>>> import numpy as np
>>> np.set_printoptions(precision=2, suppress=True, linewidth=100, sign=" ")
>>> other = np.array([[3], [2], [-3], [-1]])
>>> C = np.array([[1, 1, -1, 0, 1, 3, -1, 1]])
>>> rng = np.random.default_rng(61993)
>>> mat = other @ C + 0.05 * rng.normal(size=(4, 8))
>>> mat
array([[ 3.03,  2.95, -3.06, -0.04,  3.02,  9.06, -2.91,  3.  ],
       [ 1.97,  2.08, -1.98,  0.01,  1.99,  6.08, -2.08,  2.03],
       [-3.05, -3.01,  3.04,  0.04, -2.95, -8.98,  2.95, -2.95],
       [-0.96, -0.99,  0.96, -0.06, -0.96, -2.97,  0.92, -0.98]])
>>> T = np.stack([mat, -3 * mat, mat[::-1]])
>>> np.linalg.matrix_rank(T.reshape(3, -1))
np.int64(2)
>>> np.linalg.matrix_rank(T)
array([ 4,  4,  4])
>>> np.linalg.norm(T, axis=(1, 2))
array([ 18.61,  55.82,  18.61])
>>> (T @ mat.T).shape
(3, 4, 4)
>>> np.einsum("bij,cij->bc", T, T)
array([[  346.17, -1038.51,  -270.14],
       [-1038.51,  3115.53,   810.41],
       [ -270.14,   810.41,   346.17]])
>>> J = np.loadtxt("w.csv", delimiter=",")
>>> J
array([[ 406.,  242.,  238.,  246.,  338.,  235.,  330.,  202.,  245.,  256.,  218.],
       [ 242.,  246.,  130.,  203.,  216.,  208.,  257.,  207.,  184.,  133.,  202.],
       [ 238.,  130.,  252.,  189.,  242.,  230.,  207.,  148.,  208.,  131.,  190.],
       [ 246.,  203.,  189.,  262.,  226.,  238.,  233.,  243.,  243.,  160.,  262.],
       [ 338.,  216.,  242.,  226.,  332.,  259.,  282.,  207.,  235.,  218.,  220.],
       [ 235.,  208.,  230.,  238.,  259.,  332.,  257.,  222.,  271.,  162.,  234.],
       [ 330.,  257.,  207.,  233.,  282.,  257.,  324.,  212.,  238.,  185.,  214.],
       [ 202.,  207.,  148.,  243.,  207.,  222.,  212.,  284.,  203.,  112.,  241.],
       [ 245.,  184.,  208.,  243.,  235.,  271.,  238.,  203.,  266.,  183.,  240.],
       [ 256.,  133.,  131.,  160.,  218.,  162.,  185.,  112.,  183.,  229.,  138.],
       [ 218.,  202.,  190.,  262.,  220.,  234.,  214.,  241.,  240.,  138.,  294.]])
>>> th = np.radians(135)
>>> Rm = np.eye(11)
>>> Rm[10, 10] = Rm[9, 9] = np.cos(th)
>>> Rm[10, 9], Rm[9, 10] = -np.sin(th), np.sin(th)
>>> Rm
array([[ 1.  ,  0.  ,  0.  ,  0.  ,  0.  ,  0.  ,  0.  ,  0.  ,  0.  ,  0.  ,  0.  ],
       [ 0.  ,  1.  ,  0.  ,  0.  ,  0.  ,  0.  ,  0.  ,  0.  ,  0.  ,  0.  ,  0.  ],
       [ 0.  ,  0.  ,  1.  ,  0.  ,  0.  ,  0.  ,  0.  ,  0.  ,  0.  ,  0.  ,  0.  ],
       [ 0.  ,  0.  ,  0.  ,  1.  ,  0.  ,  0.  ,  0.  ,  0.  ,  0.  ,  0.  ,  0.  ],
       [ 0.  ,  0.  ,  0.  ,  0.  ,  1.  ,  0.  ,  0.  ,  0.  ,  0.  ,  0.  ,  0.  ],
       [ 0.  ,  0.  ,  0.  ,  0.  ,  0.  ,  1.  ,  0.  ,  0.  ,  0.  ,  0.  ,  0.  ],
       [ 0.  ,  0.  ,  0.  ,  0.  ,  0.  ,  0.  ,  1.  ,  0.  ,  0.  ,  0.  ,  0.  ],
       [ 0.  ,  0.  ,  0.  ,  0.  ,  0.  ,  0.  ,  0.  ,  1.  ,  0.  ,  0.  ,  0.  ],
       [ 0.  ,  0.  ,  0.  ,  0.  ,  0.  ,  0.  ,  0.  ,  0.  ,  1.  ,  0.  ,  0.  ],
       [ 0.  ,  0.  ,  0.  ,  0.  ,  0.  ,  0.  ,  0.  ,  0.  ,  0.  , -0.71,  0.71],
       [ 0.  ,  0.  ,  0.  ,  0.  ,  0.  ,  0.  ,  0.  ,  0.  ,  0.  , -0.71, -0.71]])
>>> other = J @ Rm.T
>>> np.round(np.linalg.svd(J, compute_uv=False), 2) + 0, np.round(np.linalg.svd(other, compute_uv=False), 2) + 0
(array([ 2505.34,   273.46,   164.94,   108.21,    84.67,    51.83,    31.2 ,     5.65,     1.71,
           0.  ,     0.  ]), array([ 2505.34,   273.46,   164.94,   108.21,    84.67,    51.83,    31.2 ,     5.65,     1.71,
           0.  ,     0.  ]))
>>> np.round(np.linalg.det(Rm), 2), round(float(np.trace(Rm)), 2)
(np.float64(1.0), 7.59)
>>> np.abs(other - J).max(axis=0)
array([   0.  ,    0.  ,    0.  ,    0.  ,    0.  ,    0.  ,    0.  ,    0.  ,    0.  ,  293.35,
        599.47])
